$ ipython --no-banner

In [1]: import numpy as np

In [2]: from numpy import linalg as LA

In [3]: np.set_printoptions(precision=1, suppress=True, linewidth=200)

In [4]: def tidy(a):
   ...:     return np.round(a, 1) + 0
   ...: 

In [5]: feats = np.loadtxt("w.csv", delimiter=",")

In [6]: feats
Out[6]: 
array([[-3.,  1.],
       [ 0., -3.]])

In [7]: theta = np.radians(72)

In [8]: r_ = np.eye(2)

In [9]: r_[1, 1] = r_[0, 0] = np.cos(theta)

In [10]: r_[1, 0], r_[0, 1] = -np.sin(theta), np.sin(theta)

In [11]: print(tidy(r_))
[[ 0.3  1. ]
 [-1.   0.3]]

In [12]: out = feats @ r_.T

In [13]: np.allclose(LA.norm(feats, axis=1), LA.norm(out, axis=1))
Out[13]: True

In [14]: tidy(LA.det(r_)), tidy(np.trace(r_))
Out[14]: (np.float64(1.0), np.float64(0.6))

In [15]: tidy(LA.svd(feats, compute_uv=False)), tidy(LA.svd(out, compute_uv=False))
Out[15]: (array([3.5, 2.5]), array([3.5, 2.5]))

In [16]: W1 = np.array([[1, 2, 2, -2, -1, 2], [2, 2, 0, 1, -2, 0]])

In [17]: beta = np.array([-2, -8, 4, -1, 4, 7])

In [18]: H = np.maximum(feats @ W1 + beta, 0)

In [19]: H
Out[19]: 
array([[ 0.,  0.,  0.,  6.,  5.,  1.],
       [ 0.,  0.,  4.,  0., 10.,  7.]])

In [20]: print(LA.matrix_rank(H))
2

In [21]: Z = np.array([[-3, -2], [0, 3], [3, 2], [1, 3], [2, 0], [0, 2]])

In [22]: (H @ Z).round(6).argmax(axis=1)
Out[22]: array([1, 0])

In [23]: q, r_ = LA.qr(feats)

In [24]: print(q @ r_)
[[-3.  1.]
 [ 0. -3.]]

In [25]: print(np.abs(np.diag(r_)))
[3. 3.]

In [26]: r_
Out[26]: 
array([[-3.,  1.],
       [ 0., -3.]])

In [27]: out = np.array([[1, -1, 3, 1, 0],
    ...:     [1, 0, 3, -1, -1],
    ...:     [-1, 2, -3, 0, -1],
    ...:     [3, -1, 3, 2, -2],
    ...:     [-1, -3, 1, -2, -3]])

In [28]: arr = out - out.T

In [29]: arr
Out[29]: 
array([[ 0, -2,  4, -2,  1],
       [ 2,  0,  1,  0,  2],
       [-4, -1,  0, -3, -2],
       [ 2,  0,  3,  0,  0],
       [-1, -2,  2,  0,  0]])

In [30]: vec = np.array([4, -2, 2, -4, 3])

In [31]: tidy(LA.det(arr))
Out[31]: np.float64(0.0)

In [32]: vec @ arr @ vec
Out[32]: np.int64(0)

In [33]: tidy(LA.eigvals(arr).real)
Out[33]: array([0., 0., 0., 0., 0.])

In [34]: q = LA.solve(np.eye(5) - arr, np.eye(5) + arr)

In [35]: tidy(LA.det(q))
Out[35]: np.float64(1.0)

In [36]: tidy(q @ q.T)
Out[36]: 
array([[1., 0., 0., 0., 0.],
       [0., 1., 0., 0., 0.],
       [0., 0., 1., 0., 0.],
       [0., 0., 0., 1., 0.],
       [0., 0., 0., 0., 1.]])

In [37]: LA.cond(arr) > 100
Out[37]: np.True_

In [38]: tidy(LA.norm(arr, 2) / LA.norm(arr))
Out[38]: np.float64(0.7)

In [39]: np.argsort(-LA.norm(arr, axis=0).round(6), kind="stable")[:3]
Out[39]: array([2, 0, 3])

In [40]: tidy(LA.det(arr))
Out[40]: np.float64(0.0)

In [41]: np.allclose(arr, arr.T)
Out[41]: False

In [42]: np.trace(arr)
Out[42]: np.int64(0)

In [43]: arr @ arr
Out[43]: 
array([[-25,  -6,  -6, -12, -12],
       [ -6,  -9,  12,  -7,   0],
       [ -6,  12, -30,   8,  -6],
       [-12,  -7,   8, -13,  -4],
       [-12,   0,  -6,  -4,  -9]])

In [44]: U, sigma, vt = LA.svd(arr, full_matrices=False)

In [45]: tidy(sigma)
Out[45]: array([6.3, 6.3, 1.8, 1.8, 0. ])

In [46]: np.allclose(U * sigma @ vt, arr)
Out[46]: True

In [47]: tidy(sigma / sigma[0])
Out[47]: array([1. , 1. , 0.3, 0.3, 0. ])

In [48]: tidy(U.T @ U)
Out[48]: 
array([[1., 0., 0., 0., 0.],
       [0., 1., 0., 0., 0.],
       [0., 0., 1., 0., 0.],
       [0., 0., 0., 1., 0.],
       [0., 0., 0., 0., 1.]])

In [49]: tidy(np.cumsum(sigma ** 2) / np.sum(sigma ** 2))
Out[49]: array([0.5, 0.9, 1. , 1. , 1. ])

In [50]: (sigma > 1e-8).sum()
Out[50]: np.int64(4)

In [51]: tidy(np.sqrt((sigma ** 2).sum())), tidy(LA.norm(arr))
Out[51]: (np.float64(9.3), np.float64(9.3))

In [52]: rng = np.random.default_rng(5254)

In [53]: idx = rng.permutation(5)

In [54]: idx
Out[54]: array([2, 4, 1, 3, 0])

In [55]: out = arr[idx][:, idx]

In [56]: out
Out[56]: 
array([[ 0, -2, -1, -3, -4],
       [ 2,  0, -2,  0, -1],
       [ 1,  2,  0,  0,  2],
       [ 3,  0,  0,  0,  2],
       [ 4,  1, -2, -2,  0]])

In [57]: data = np.load("x.npy")

In [58]: data
Out[58]: 
array([[-3,  1,  2],
       [-3,  1,  2],
       [-3,  1,  2],
       [-9,  3,  6],
       [ 0,  0,  0]])

In [59]: U, sigma, vt = LA.svd(data)

In [60]: evecs = vt[:(sigma > 1e-8).sum()]

In [61]: vec = data[3] + -2 * data[2] + rng.integers(2) * np.eye(3)[2]

In [62]: vec
Out[62]: array([-3.,  1.,  2.])

In [63]: tidy(LA.norm(vec - evecs.T @ evecs @ vec))
Out[63]: np.float64(0.0)

In [64]: tidy(evecs.T @ evecs)
Out[64]: 
array([[ 0.6, -0.2, -0.4],
       [-0.2,  0.1,  0.1],
       [-0.4,  0.1,  0.3]])

In [65]: E = np.loadtxt("arr.csv", delimiter=",")

In [66]: E
Out[66]: 
array([[-3.,  5.,  0.,  0.],
       [ 5.,  2.,  5.,  0.],
       [ 0.,  5., -3.,  5.],
       [ 0.,  0.,  5., -3.]])

In [67]: q, evecs = LA.qr(feats[:, :1])[0], LA.qr(feats[:, 1:])[0]

In [68]: sigma = LA.svd(q.T @ evecs, compute_uv=False)

In [69]: tidy(sigma)
Out[69]: array([0.3])

In [70]: print((sigma > 0.9).sum())
0

In [71]: tidy(LA.norm(q @ q.T - evecs @ evecs.T, 2))
Out[71]: np.float64(0.9)

In [72]: ev, evecs = LA.eig(E)

In [73]: tidy(np.prod(ev))
Out[73]: np.float64(271.0)

In [74]: tidy(np.sort(LA.eigvals(E @ E)))
Out[74]: array([ 0.5, 29. , 55.9, 95.6])

In [75]: J = np.load("run1.npy")

In [76]: J
Out[76]: 
array([[-1, -1, -1],
       [-1, -2, -2],
       [-1, -2, -3]])

In [77]: out = J / LA.norm(J, axis=1, keepdims=True)

In [78]: C2 = out @ out.T

In [79]: tidy(C2[1])
Out[79]: array([1., 1., 1.])

In [80]: (C2 - 2 * np.eye(3)).round(6).argmax(axis=1)
Out[80]: array([1, 2, 1])

In [81]: tidy(np.degrees(np.arccos(np.clip(C2[1, 2], -1, 1))))
Out[81]: np.float64(11.5)

In [82]: np.argwhere(np.triu(np.abs(C2) > 0.95, 1))
Out[82]: 
array([[0, 1],
       [1, 2]])

In [83]: print((np.abs(C2) > 0.9).astype(int))
[[1 1 1]
 [1 1 1]
 [1 1 1]]

In [84]: tidy(LA.norm(out, axis=1))
Out[84]: array([1., 1., 1.])

In [85]: q, _ = LA.qr(np.array([[0.2, 0.4, -0.6], [2.3, -0.3, -0.1], [0.6, -0.3, 0.7]]))

In [86]: evecs, _ = LA.qr(np.array([[0.6, 0.0, -1.9, 0.0],
    ...:     [0.5, -1.3, 0.3, -0.2],
    ...:     [1.0, 1.5, -1.7, 0.5],
    ...:     [1.1, -0.2, 0.6, 2.4]]))

In [87]: sigma = 3 * 0.5 ** np.arange(3)

In [88]: A = q[:, :3] * sigma @ evecs[:3]

In [89]: print(tidy(A))
[[-0.5 -0.7  0.  -1.1]
 [ 1.1  0.  -2.3 -1.3]
 [ 0.1  1.  -0.7 -0.2]]

In [90]: out = A + rng.integers(-2, 3, (3, 1)) @ rng.integers(-2, 3, (1, 4))

In [91]: tidy(out)
Out[91]: 
array([[ 1.5, -2.7,  1. , -2.1],
       [-2.9,  4. , -4.3,  0.7],
       [ 2.1, -1. ,  0.3, -1.2]])

In [92]: tidy(out - A)
Out[92]: 
array([[ 2., -2.,  1., -1.],
       [-4.,  4., -2.,  2.],
       [ 2., -2.,  1., -1.]])

In [93]: LA.matrix_rank(out - A, tol=1e-8)
Out[93]: np.int64(1)

In [94]: vec = np.array([2, 0, 0, 0])

In [95]: tidy(out @ np.ones(4))
Out[95]: array([-2.3, -2.5,  0.1])

In [96]: vec @ out
Traceback (most recent call last):
  Cell In[96], line 1
    vec @ out
ValueError: matmul: Input operand 1 has a mismatch in its core dimension 0, with gufunc signature (n?,k),(k,m?)->(n?,m?) (size 3 is different from 4)


In [97]: tidy(out @ (2 * vec))
Out[97]: array([  6. , -11.5,   8.4])

In [98]: print(tidy(out * vec))
[[ 3.   0.   0.   0. ]
 [-5.7  0.   0.   0. ]
 [ 4.2  0.   0.   0. ]]

In [99]: print(tidy(out @ np.eye(4)[2]))
[ 1.  -4.3  0.3]

In [100]: vec = np.array([9, 0, 7, 8])

In [101]: LA.norm(A @ vec) <= LA.norm(A, 2) * LA.norm(vec) + 1e-9
Out[101]: np.True_

In [102]: tidy(A @ np.eye(4)[0])
Out[102]: array([-0.5,  1.1,  0.1])

In [103]: tidy(A @ (2 * vec))
Out[103]: array([-26.1, -32.9, -11.7])

In [104]: tidy(LA.norm(A) ** 2 / LA.norm(A, 2) ** 2)
Out[104]: np.float64(1.3)

In [105]: tidy(LA.norm(A, axis=0))
Out[105]: array([1.2, 1.2, 2.4, 1.7])

In [106]: tidy(LA.norm(A, 1)), tidy(LA.norm(A, np.inf))
Out[106]: (np.float64(3.0), np.float64(4.8))

In [107]: tidy(A[0] @ A[2])
Out[107]: np.float64(-0.5)

In [108]: LA.norm(A, axis=1).argmax()
Out[108]: np.int64(1)

In [109]: mat = np.load("out9.npy")

In [110]: mat
Out[110]: 
array([[1, 2, 0, 0],
       [0, 1, 0, 0],
       [0, 0, 1, 2],
       [0, 0, 0, 1]])

In [111]: feats.mean(axis=0)
Out[111]: array([-1.5, -1. ])

In [112]: np.unravel_index(np.abs(feats).argmax(), feats.shape)
Out[112]: (np.int64(0), np.int64(0))

In [113]: tidy(LA.norm(feats))
Out[113]: np.float64(4.4)

In [114]: print(np.abs(feats).max())
3.0

In [115]: print(feats.shape)
(2, 2)

In [116]: feats[:, 2]
Traceback (most recent call last):
  Cell In[116], line 1
    feats[:, 2]
IndexError: index 2 is out of bounds for axis 1 with size 2


In [117]: print(LA.matrix_rank(feats))
2
